$ ipython --no-banner

In [1]: import numpy as np

In [2]: import numpy.linalg as la

In [3]: np.set_printoptions(precision=1, suppress=True, linewidth=140)

In [4]: M = np.load("arr.npy")

In [5]: M
Out[5]: 
array([[-1.,  1.],
       [-2.,  2.]])

In [6]: # rows and columns are dependent

In [7]: round(float(la.det(M)), 1)
Out[7]: 0.0

In [8]: (M - M.T) / 2
Out[8]: 
array([[ 0. ,  1.5],
       [-1.5,  0. ]])

In [9]: np.sort(np.abs(la.eigvals(M)))
Out[9]: array([0., 1.])

In [10]: np.trace(M)
Out[10]: np.float64(1.0)

In [11]: round(float(np.trace(la.pinv(M) @ M)), 1)
Out[11]: 1.0

In [12]: np.unique(M.round(6), axis=0).shape
Out[12]: (2, 2)

In [13]: M @ la.pinv(M) @ M
Out[13]: 
array([[-1.,  1.],
       [-2.,  2.]])

In [14]: U, sigma, VT = la.svd(M)

In [15]: np.argmax(sigma[:-1] / (sigma[1:] + 1e-6)) + 1
Out[15]: np.int64(1)

In [16]: sigma.round(1) + 0
Out[16]: array([3.2, 0. ])

In [17]: Y = U[:, :1] @ np.diag(sigma[:1]) @ VT[:1]

In [18]: la.matrix_rank(Y)
Out[18]: np.int64(1)

In [19]: round(float(la.norm(M - Y) / la.norm(M)), 1)
Out[19]: 0.0

In [20]: np.round(la.norm(M - Y, 2), 1), np.round(sigma[1], 1)
Out[20]: (np.float64(0.0), np.float64(0.0))

In [21]: round(la.norm(M, 2) / la.norm(M), 1)
Out[21]: np.float64(1.0)

In [22]: U, sigma, VT = la.svd(M)

In [23]: vecs = VT[:(sigma > 1e-8).sum()]

In [24]: rng = np.random.default_rng(490)

In [25]: x = M[1] + 4 * M[0] + rng.integers(2) * np.eye(2)[0]

In [26]: x
Out[26]: array([-5.,  6.])

In [27]: np.allclose(vecs.T @ vecs @ x, x)
Out[27]: False

In [28]: la.matrix_rank(np.vstack([M, x]))
Out[28]: np.int64(2)

In [29]: vecs.T @ vecs
Out[29]: 
array([[ 0.5, -0.5],
       [-0.5,  0.5]])

In [30]: np.round(la.norm(x - vecs.T @ vecs @ x), 1)
Out[30]: np.float64(0.7)

In [31]: Y = np.array([[6, 8], [2, 8]])

In [32]: W2 = np.array([[-1]])

In [33]: arr = np.block([[Y, np.array([[3], [3]])], [np.zeros((1, 2)), W2]])

In [34]: arr
Out[34]: 
array([[ 6.,  8.,  3.],
       [ 2.,  8.,  3.],
       [ 0.,  0., -1.]])

In [35]: q, vecs = la.qr(arr[:, :2])[0], la.qr(arr[:, 2:])[0]

In [36]: sigma = la.svd(q.T @ vecs, compute_uv=False)

In [37]: (sigma > 0.9).sum()
Out[37]: np.int64(1)

In [38]: sigma
Out[38]: array([1.])

In [39]: F = np.array([[1, 2, 5],
    ...:     [4, 4, 5],
    ...:     [3, 5, 3],
    ...:     [4, 4, 5],
    ...:     [1, 2, 5],
    ...:     [3, 5, 3],
    ...:     [0, 0, 0],
    ...:     [0, 0, 0],
    ...:     [0, 0, 0],
    ...:     [5, 6, 10],
    ...:     [0, 0, 0],
    ...:     [0, 0, 0],
    ...:     [0, 0, 0],
    ...:     [0, 0, 0],
    ...:     [3, 5, 3]])

In [40]: d = la.norm(F[:, None] - F[None], axis=-1)

In [41]: np.flatnonzero(d[9] < d.mean() / 2)
Out[41]: array([9])

In [42]: d.shape
Out[42]: (15, 15)

In [43]: (d + 1e9 * np.eye(15)).round(6).argmin(axis=1)
Out[43]: array([4, 3, 5, 1, 0, 2, 7, 6, 6, 1, 6, 6, 6, 6, 2])

In [44]: la.norm(F, axis=1)
Out[44]: array([ 5.5,  7.5,  6.6,  7.5,  5.5,  6.6,  0. ,  0. ,  0. , 12.7,  0. ,  0. ,  0. ,  0. ,  6.6])

In [45]: la.matrix_rank(d ** 2)
Out[45]: np.int64(5)

In [46]: d.mean(axis=1).argmax()
Out[46]: np.int64(9)

In [47]: np.unravel_index(d.round(6).argmax(), d.shape)
Out[47]: (np.int64(6), np.int64(9))

In [48]: Y = np.array([[2, 2, 7], [7, 6, 4]])

In [49]: W2 = np.kron(Y, M)

In [50]: W2.shape
Out[50]: (4, 6)

In [51]: Y = np.array([[0, 1], [1, 1], [3, 2]])

In [52]: la.matrix_rank(F @ Y)
Out[52]: np.int64(2)

In [53]: F @ Y
Out[53]: 
array([[17, 13],
       [19, 18],
       [14, 14],
       [19, 18],
       [17, 13],
       [14, 14],
       [ 0,  0],
       [ 0,  0],
       [ 0,  0],
       [36, 31],
       [ 0,  0],
       [ 0,  0],
       [ 0,  0],
       [ 0,  0],
       [14, 14]])

In [54]: np.einsum("ik,kj->ji", F, Y)
Out[54]: 
array([[17, 19, 14, 19, 17, 14,  0,  0,  0, 36,  0,  0,  0,  0, 14],
       [13, 18, 14, 18, 13, 14,  0,  0,  0, 31,  0,  0,  0,  0, 14]])

In [55]: Y = np.array([[-5, -2], [0, 0], [-4, -4]])

In [56]: A = np.tile(Y, (2, 3))

In [57]: A
Out[57]: 
array([[-5, -2, -5, -2, -5, -2],
       [ 0,  0,  0,  0,  0,  0],
       [-4, -4, -4, -4, -4, -4],
       [-5, -2, -5, -2, -5, -2],
       [ 0,  0,  0,  0,  0,  0],
       [-4, -4, -4, -4, -4, -4]])

In [58]: np.unique(A.round(6), axis=0).shape
Out[58]: (3, 6)

In [59]: np.allclose(A[:-1].T @ la.lstsq(A[:-1].T, A[-1])[0], A[-1])
Out[59]: True

In [60]: np.abs(np.diag(la.qr(A)[1])) > 1e-9
Out[60]: array([ True,  True, False, False, False, False])

In [61]: round(np.trace(la.pinv(A) @ A), 1)
Out[61]: np.float64(2.0)

In [62]: E = np.load("mat.npy")

In [63]: E
Out[63]: 
array([[ -5, -10,   0],
       [  0,   0,  -2],
       [  1,   2,   4]])

In [64]: np.round(la.norm(E[0], 1), 1), np.round(la.norm(E[0], np.inf), 1)
Out[64]: (np.float64(15.0), np.float64(10.0))

In [65]: round(la.norm(E[0] - E[1]), 1)
Out[65]: np.float64(11.4)

In [66]: Y = E / la.norm(E, axis=1, keepdims=True)

In [67]: cov = Y @ Y.T

In [68]: (np.abs(cov) > 0.9).astype(int)
Out[68]: 
array([[1, 0, 0],
       [0, 1, 0],
       [0, 0, 1]])

In [69]: U, sigma, VT = la.svd(E)

In [70]: vecs = VT[:(sigma > 1e-8).sum()]

In [71]: x = E[2] + -2 * E[1] + rng.integers(2) * np.eye(3)[1]

In [72]: x
Out[72]: array([1., 2., 8.])

In [73]: np.round(vecs.T @ vecs, 1) + 0
Out[73]: 
array([[0.2, 0.4, 0. ],
       [0.4, 0.8, 0. ],
       [0. , 0. , 1. ]])

In [74]: la.matrix_rank(np.vstack([E, x]))
Out[74]: np.int64(2)

In [75]: round(float(la.norm(x - vecs.T @ vecs @ x)), 1)
Out[75]: 0.0

In [76]: np.diag(vecs.T @ vecs)
Out[76]: array([0.2, 0.8, 1. ])

In [77]: X = np.loadtxt("sample9.csv", delimiter=",")

In [78]: X.round(1) + 0
Out[78]: 
array([[ 2. ,  1. ,  0. ],
       [ 1.9,  1.1,  0. ],
       [ 2.1,  1. ,  0. ],
       [ 2.1,  1. , -0.2],
       [ 1.9,  1. , -0.1],
       [ 2.1,  0.8, -0.1],
       [ 2.2,  1.1, -0.2],
       [-1.2, -3. , -1. ],
       [-0.9, -3. , -1.1],
       [-1. , -2.9, -1. ],
       [-1. , -2.9, -0.9],
       [-1. , -3. , -1.1],
       [-1.1, -2.9, -0.7],
       [-1.1, -3.1, -0.8],
       [-2.1, -1. , -0.1],
       [-1.9, -1. , -0.1],
       [-2. , -1. , -0.2],
       [-1.8, -1.1, -0.1],
       [-1.9, -1. ,  0. ],
       [-1.9, -1.1,  0. ],
       [-2.1, -1. , -0.1]])

In [79]: Xs = X - X.mean(axis=0)

In [80]: U, sigma, VT = la.svd(Xs, full_matrices=False)

In [81]: np.abs(VT[-1])
Out[81]: array([0.2, 0.3, 0.9])

In [82]: sigma
Out[82]: array([10.2,  4.2,  0.4])

In [83]: np.round(Xs.mean(axis=0), 1) + 0
Out[83]: array([0., 0., 0.])

In [84]: (np.sign(U[:, 0]) == np.sign(U[0, 0])).astype(int)
Out[84]: array([1, 1, 1, 1, 1, 1, 1, 0, 0, 0, 0, 0, 0, 0, 0, 0, 0, 0, 0, 0, 0])
